$ python -q
>>> import numpy as np
>>> np.set_printoptions(suppress=True, linewidth=120)
>>> def rd(a):
...     return np.round(a, 2) + 0
... 
>>> J = np.load("run12.npy")
>>> J
array([[ 0,  3,  0,  6,  6,  0],
       [ 0, -3,  0, -6, -6,  0],
       [ 0, -3,  0, -6, -6,  0],
       [ 0,  1,  0,  2,  2,  0],
       [ 0,  0,  0,  0,  0,  0]])
>>> print(np.unique(J.round(6), axis=0).shape)
(4, 6)
>>> print(np.abs(np.diag(np.linalg.qr(J)[1])) > 1e-9)
[False  True False False False]
>>> rd(np.trace(np.linalg.pinv(J) @ J))
np.float64(1.0)
>>> r = np.linalg.matrix_rank(J)
>>> r
np.int64(1)
>>> null = np.linalg.svd(J)[2][r:].T
>>> print([int(np.linalg.matrix_rank(J[:i])) for i in range(1, len(J) + 1)])
[1, 1, 1, 1, 1]
>>> print([int(np.linalg.matrix_rank(J[:, :j + 1])) for j in range(6)])
[0, 1, 1, 1, 1, 1]
>>> [int(np.linalg.matrix_rank(np.delete(J, i, axis=0))) for i in range(5)]
[1, 1, 1, 1, 1]
>>> [round(float(x), 2) for x in np.linalg.svd(J, compute_uv=False)[:3]]
[15.87, 0.0, 0.0]
>>> np.argsort(-np.linalg.norm(J, axis=0).round(6), kind="stable")[:3]
array([3, 4, 1])
>>> print(rd(np.linalg.norm(J, 2) / np.linalg.norm(J)))
1.0
>>> E = np.load("case14.npy")
>>> print(rd(E))
[[0.5  0.   0.   0.   0.   0.25 0.25 0.   0.   0.   0.  ]
 [0.   0.2  0.2  0.   0.   0.2  0.2  0.   0.   0.   0.2 ]
 [0.   0.2  0.2  0.2  0.2  0.   0.   0.   0.2  0.   0.  ]
 [0.25 0.   0.   0.25 0.25 0.   0.25 0.   0.   0.   0.  ]
 [0.   0.   0.   0.   0.33 0.   0.33 0.   0.   0.33 0.  ]
 [0.   0.   0.25 0.   0.   0.5  0.   0.   0.25 0.   0.  ]
 [0.   0.   0.   0.   0.   0.   0.67 0.   0.   0.33 0.  ]
 [0.   0.   0.   0.5  0.   0.   0.   0.5  0.   0.   0.  ]
 [0.   0.   0.17 0.   0.17 0.17 0.17 0.   0.17 0.   0.17]
 [0.   0.2  0.2  0.   0.   0.2  0.   0.   0.   0.2  0.2 ]
 [0.   0.5  0.   0.   0.   0.   0.   0.   0.   0.   0.5 ]]
>>> rng = np.random.default_rng(56)
>>> labels = rng.permutation(11)
>>> labels
array([ 4,  9,  6,  3,  0,  7,  2,  8,  1,  5, 10])
>>> M2 = E[labels][:, labels]
>>> rd(np.diag(M2))
array([0.33, 0.2 , 0.67, 0.25, 0.5 , 0.5 , 0.2 , 0.17, 0.2 , 0.5 , 0.5 ])
>>> rd(np.trace(M2))
np.float64(4.02)
>>> rd(np.linalg.det(M2)), rd(np.linalg.det(E[labels]))
(np.float64(0.0), np.float64(0.0))
